>>> import numpy as np
>>> np.set_printoptions(suppress=True, linewidth=100)
>>> def tidy(a):
...     return np.round(a, 1) + 0
... 
>>> J = np.load("w.npy")
>>> J
array([[ 0.3,  0.6, -0.2, -0.3,  0.1,  0.1,  0.9],
       [-0.3,  0.1,  0.4,  0. , -0.3, -0.7,  0.1],
       [ 0.7,  0. , -0.8, -0.4,  1.2,  1. ,  0.9],
       [-0.5, -0.2,  0.1,  0.3, -1.1, -0.4, -0.9],
       [-1. ,  0.3,  0.6,  0.1, -0.2, -1. ,  0.1]])
>>> Uu, sig, vt = np.linalg.svd(J, full_matrices=False)
>>> tidy(sig)
array([3. , 1.5, 0.7, 0.4, 0.2])
>>> np.abs(Uu[:, 0]).round(6).argmax()
np.int64(2)
>>> Uu.shape, sig.shape, vt.shape
((5, 5), (5,), (5, 7))
>>> tidy(vt @ vt.T)
array([[1., 0., 0., 0., 0.],
       [0., 1., 0., 0., 0.],
       [0., 0., 1., 0., 0.],
       [0., 0., 0., 1., 0.],
       [0., 0., 0., 0., 1.]])
>>> (sig > 1e-8).sum()
np.int64(5)
>>> tidy(sig / sig[0])
array([1. , 0.5, 0.2, 0.1, 0.1])
>>> tidy(np.linalg.norm(J[0], 1)), tidy(np.linalg.norm(J[0], np.inf))
(np.float64(2.5), np.float64(0.9))
>>> np.linalg.norm(J, axis=1).argmax()
np.int64(2)
>>> tidy(np.linalg.norm(J[0] - J[1]))
np.float64(1.6)
>>> tidy(np.linalg.norm(J, axis=1))
array([1.2, 0.9, 2.1, 1.6, 1.6])
>>> tidy(np.linalg.norm(J, 1)), tidy(np.linalg.norm(J, np.inf))
(np.float64(3.2), np.float64(5.0))
>>> tidy(np.linalg.norm(J, 2))
np.float64(3.0)
>>> rng = np.random.default_rng(876)
>>> M2 = J + rng.integers(-2, 3, (5, 2)) @ rng.integers(-2, 3, (2, 7))
>>> M2
array([[ 0.3,  0.6, -0.2, -0.3,  0.1,  0.1,  0.9],
       [ 3.7, -3.9,  5.4,  3. , -4.3, -0.7, -2.9],
       [ 4.7, -4. ,  3.2,  3.6, -0.8, -1. , -1.1],
       [ 3.5, -4.2,  4.1,  4.3, -3.1, -2.4, -2.9],
       [-5. ,  4.3, -3.4, -3.9,  1.8,  1. ,  2.1]])
>>> np.linalg.matrix_rank(M2 - J, tol=1e-8)
np.int64(2)
>>> F = np.load("out9.npy")
>>> tidy(F)
array([[ 1. ,  0. ,  0. ,  0. ,  0. ,  0. ,  0. ],
       [ 0. ,  1. ,  0. ,  0. ,  0. ,  0. ,  0. ],
       [ 0. ,  0. ,  1. ,  0. ,  0. ,  0. ,  0. ],
       [ 0. ,  0. ,  0. ,  1. ,  0. ,  0. ,  0. ],
       [ 0. ,  0. ,  0. ,  0. ,  1. ,  0.3,  0. ],
       [ 0. ,  0. ,  0. ,  0. , -0.3,  1. ,  0. ],
       [ 0. ,  0. ,  0. ,  0. ,  0. ,  0. ,  1. ]])
>>> F[:, 6] @ F[:, 0]
np.float64(0.0)
>>> tidy(F.T @ F)
array([[1., 0., 0., 0., 0., 0., 0.],
       [0., 1., 0., 0., 0., 0., 0.],
       [0., 0., 1., 0., 0., 0., 0.],
       [0., 0., 0., 1., 0., 0., 0.],
       [0., 0., 0., 0., 1., 0., 0.],
       [0., 0., 0., 0., 0., 1., 0.],
       [0., 0., 0., 0., 0., 0., 1.]])
>>> Uu, sig, vt = np.linalg.svd(F, full_matrices=False)
>>> tidy(np.sqrt((sig ** 2).sum())), tidy(np.linalg.norm(F))
(np.float64(2.6), np.float64(2.6))
>>> np.allclose(Uu * sig @ vt, F)
True
>>> tidy(Uu.T @ F @ vt.T)
array([[1., 0., 0., 0., 0., 0., 0.],
       [0., 1., 0., 0., 0., 0., 0.],
       [0., 0., 1., 0., 0., 0., 0.],
       [0., 0., 0., 1., 0., 0., 0.],
       [0., 0., 0., 0., 1., 0., 0.],
       [0., 0., 0., 0., 0., 1., 0.],
       [0., 0., 0., 0., 0., 0., 1.]])
>>> Uu.shape, sig.shape, vt.shape
((7, 7), (7,), (7, 7))
>>> np.unravel_index(np.abs(J).argmax(), J.shape)
(np.int64(2), np.int64(4))
>>> J.shape
(5, 7)
>>> tidy(J.sum(axis=1))
array([ 1.5, -0.7,  2.6, -2.7, -1.1])
>>> tidy(np.linalg.norm(J))
np.float64(3.4)
>>> z = rng.permutation(7)
>>> z
array([4, 5, 3, 2, 0, 1, 6])
>>> M2 = F[z][:, z]
>>> tidy(np.sort(np.abs(np.linalg.eigvals(M2))))
array([1., 1., 1., 1., 1., 1., 1.])
>>> tidy(np.diag(M2))
array([1., 1., 1., 1., 1., 1., 1.])
>>> tidy(np.linalg.matrix_power(F, 4))
array([[ 1. ,  0. ,  0. ,  0. ,  0. ,  0. ,  0. ],
       [ 0. ,  1. ,  0. ,  0. ,  0. ,  0. ,  0. ],
       [ 0. ,  0. ,  1. ,  0. ,  0. ,  0. ,  0. ],
       [ 0. ,  0. ,  0. ,  1. ,  0. ,  0. ,  0. ],
       [ 0. ,  0. ,  0. ,  0. ,  0.5,  0.9,  0. ],
       [ 0. ,  0. ,  0. ,  0. , -0.9,  0.5,  0. ],
       [ 0. ,  0. ,  0. ,  0. ,  0. ,  0. ,  1. ]])
>>> np.allclose(F, F.T)
False
>>> np.allclose(F @ F.T, F.T @ F)
True
>>> tidy(np.linalg.det(F))
np.float64(1.0)
>>> tidy((F - F.T) / 2)
array([[ 0. ,  0. ,  0. ,  0. ,  0. ,  0. ,  0. ],
       [ 0. ,  0. ,  0. ,  0. ,  0. ,  0. ,  0. ],
       [ 0. ,  0. ,  0. ,  0. ,  0. ,  0. ,  0. ],
       [ 0. ,  0. ,  0. ,  0. ,  0. ,  0. ,  0. ],
       [ 0. ,  0. ,  0. ,  0. ,  0. ,  0.3,  0. ],
       [ 0. ,  0. ,  0. ,  0. , -0.3,  0. ,  0. ],
       [ 0. ,  0. ,  0. ,  0. ,  0. ,  0. ,  0. ]])
>>> tidy(np.abs(np.linalg.eigvals(F)).max())
np.float64(1.0)
>>> assert F == F.T
Traceback (most recent call last):
  File "<python-input-46>", line 1, in <module>
    assert F == F.T
           ^^^^^^^^
ValueError: The truth value of an array with more than one element is ambiguous. Use a.any() or a.all()
>>> tidy((F + F.T) / 2)
array([[1., 0., 0., 0., 0., 0., 0.],
       [0., 1., 0., 0., 0., 0., 0.],
       [0., 0., 1., 0., 0., 0., 0.],
       [0., 0., 0., 1., 0., 0., 0.],
       [0., 0., 0., 0., 1., 0., 0.],
       [0., 0., 0., 0., 0., 1., 0.],
       [0., 0., 0., 0., 0., 0., 1.]])
>>> E = np.loadtxt("block11.csv", delimiter=",")
>>> E
array([[  1.,  -2.,   4.,  -8.],
       [  1.,  -1.,   1.,  -1.],
       [  1.,   0.,   0.,   0.],
       [  1.,   1.,   1.,   1.],
       [  1.,   2.,   4.,   8.],
       [  1.,   3.,   9.,  27.],
       [  1.,   4.,  16.,  64.],
       [  1.,   5.,  25., 125.],
       [  1.,   6.,  36., 216.],
       [  1.,   7.,  49., 343.],
       [  1.,   8.,  64., 512.],
       [  1.,   9.,  81., 729.]])
>>> # column 3 dominates
>>> W = np.array([[1, -2, -1, 0, -1],
...     [1, -2, 1, 2, -2],
...     [2, 1, 0, 1, -2],
...     [0, 1, -2, 1, 2],
...     [2, 2, -1, 2, 2],
...     [-1, -2, -2, -2, 1],
...     [-1, 1, -1, 1, 1]])
>>> b = np.array([1, 0, 0, 0, 2])
>>> act = np.maximum(F @ W + b, 0)
>>> tidy(act)
array([[2. , 0. , 0. , 0. , 1. ],
       [2. , 0. , 1. , 2. , 0. ],
       [3. , 1. , 0. , 1. , 0. ],
       [1. , 1. , 0. , 1. , 4. ],
       [2.7, 1.4, 0. , 1.4, 4.2],
       [0. , 0. , 0. , 0. , 2.4],
       [0. , 1. , 0. , 1. , 3. ]])
>>> C = np.array([[-1, -2], [1, 2], [-2, 2], [1, 0], [0, -1]])
>>> W @ C
array([[-1, -7],
       [-3, -2],
       [ 0,  0],
       [ 6, -4],
       [ 4, -4],
       [ 1, -7],
       [ 5,  1]])
>>> (act @ C).round(6).argmax(axis=1)
array([0, 0, 0, 0, 0, 0, 0])
>>> mat = np.load("arr.npy")
>>> mat
array([[7, 0, 0, 0, 0, 0, 0, 0, 0, 0, 0, 0],
       [0, 4, 0, 0, 0, 0, 0, 0, 0, 0, 0, 0],
       [0, 0, 2, 0, 0, 0, 0, 0, 0, 0, 0, 0],
       [0, 0, 0, 2, 0, 0, 0, 0, 0, 0, 0, 0],
       [0, 0, 0, 0, 7, 0, 0, 0, 0, 0, 0, 0],
       [0, 0, 0, 0, 0, 0, 0, 0, 0, 0, 0, 0],
       [0, 0, 0, 0, 0, 0, 7, 0, 0, 0, 0, 0],
       [0, 0, 0, 0, 0, 0, 0, 3, 0, 0, 0, 0],
       [0, 0, 0, 0, 0, 0, 0, 0, 7, 0, 0, 0],
       [0, 0, 0, 0, 0, 0, 0, 0, 0, 0, 0, 0],
       [0, 0, 0, 0, 0, 0, 0, 0, 0, 0, 2, 0],
       [0, 0, 0, 0, 0, 0, 0, 0, 0, 0, 0, 3]])
>>> np.allclose(mat, mat.T)
True
>>> w, V = np.linalg.eigh(mat)
>>> vec = np.array([1, 2, -1, -2, -1, 3, -2, -3, -2, 0, -2, 1])
>>> tidy(np.linalg.eigvalsh(mat[1:, 1:]))
array([0., 0., 2., 2., 2., 3., 3., 4., 7., 7., 7.])
>>> w, V = np.linalg.eigvalsh(mat)
Traceback (most recent call last):
  File "<python-input-64>", line 1, in <module>
    w, V = np.linalg.eigvalsh(mat)
    ^^^^
ValueError: too many values to unpack (expected 2)
>>> w, V = np.linalg.eigh(mat)
>>> w
array([0., 0., 2., 2., 2., 3., 3., 4., 7., 7., 7., 7.])
>>> tidy(np.linalg.svd(mat, compute_uv=False))
array([7., 7., 7., 7., 4., 3., 3., 2., 2., 2., 0., 0.])
>>> V.T @ mat @ V
array([[0., 0., 0., 0., 0., 0., 0., 0., 0., 0., 0., 0.],
       [0., 0., 0., 0., 0., 0., 0., 0., 0., 0., 0., 0.],
       [0., 0., 2., 0., 0., 0., 0., 0., 0., 0., 0., 0.],
       [0., 0., 0., 2., 0., 0., 0., 0., 0., 0., 0., 0.],
       [0., 0., 0., 0., 2., 0., 0., 0., 0., 0., 0., 0.],
       [0., 0., 0., 0., 0., 3., 0., 0., 0., 0., 0., 0.],
       [0., 0., 0., 0., 0., 0., 3., 0., 0., 0., 0., 0.],
       [0., 0., 0., 0., 0., 0., 0., 4., 0., 0., 0., 0.],
       [0., 0., 0., 0., 0., 0., 0., 0., 7., 0., 0., 0.],
       [0., 0., 0., 0., 0., 0., 0., 0., 0., 7., 0., 0.],
       [0., 0., 0., 0., 0., 0., 0., 0., 0., 0., 7., 0.],
       [0., 0., 0., 0., 0., 0., 0., 0., 0., 0., 0., 7.]])
>>> tidy(np.linalg.eigvalsh(mat @ mat))
array([ 0.,  0.,  4.,  4.,  4.,  9.,  9., 16., 49., 49., 49., 49.])
>>> (w > 1e-8).sum(), (w < -1e-8).sum()
(np.int64(10), np.int64(0))
>>> m1 = np.array([[9, -24, 5, 8],
...     [8, 0, 6, 0],
...     [8, -15, 3, 5],
...     [1, -3, 1, 1],
...     [7, -21, 7, 7]])
>>> # looks like rank 3
>>> Uu, sig, vt = np.linalg.svd(m1)
>>> V = vt[:(sig > 1e-8).sum()]
>>> vec = m1[1] + -2 * m1[3] + rng.integers(2) * np.eye(4)[3]
>>> vec
array([ 6.,  6.,  4., -2.])
>>> np.linalg.matrix_rank(np.vstack([m1, vec]))
np.int64(3)
>>> tidy(V.T @ V)
array([[ 1. ,  0. ,  0. ,  0. ],
       [ 0. ,  0.9,  0. , -0.3],
       [ 0. ,  0. ,  1. ,  0. ],
       [ 0. , -0.3,  0. ,  0.1]])
>>> Uu, sig, vt = np.linalg.svd(m1)
>>> np.argmax(sig[:-1] / (sig[1:] + 1e-6)) + 1
np.int64(3)
>>> M2 = Uu[:, :3] @ np.diag(sig[:3]) @ vt[:3]
>>> tidy(M2)
array([[  9., -24.,   5.,   8.],
       [  8.,   0.,   6.,   0.],
       [  8., -15.,   3.,   5.],
       [  1.,  -3.,   1.,   1.],
       [  7., -21.,   7.,   7.]])
>>> tidy(np.linalg.norm(m1 - M2, 2)), tidy(sig[3])
(np.float64(0.0), np.float64(0.0))
>>> np.linalg.matrix_rank(M2)
np.int64(3)
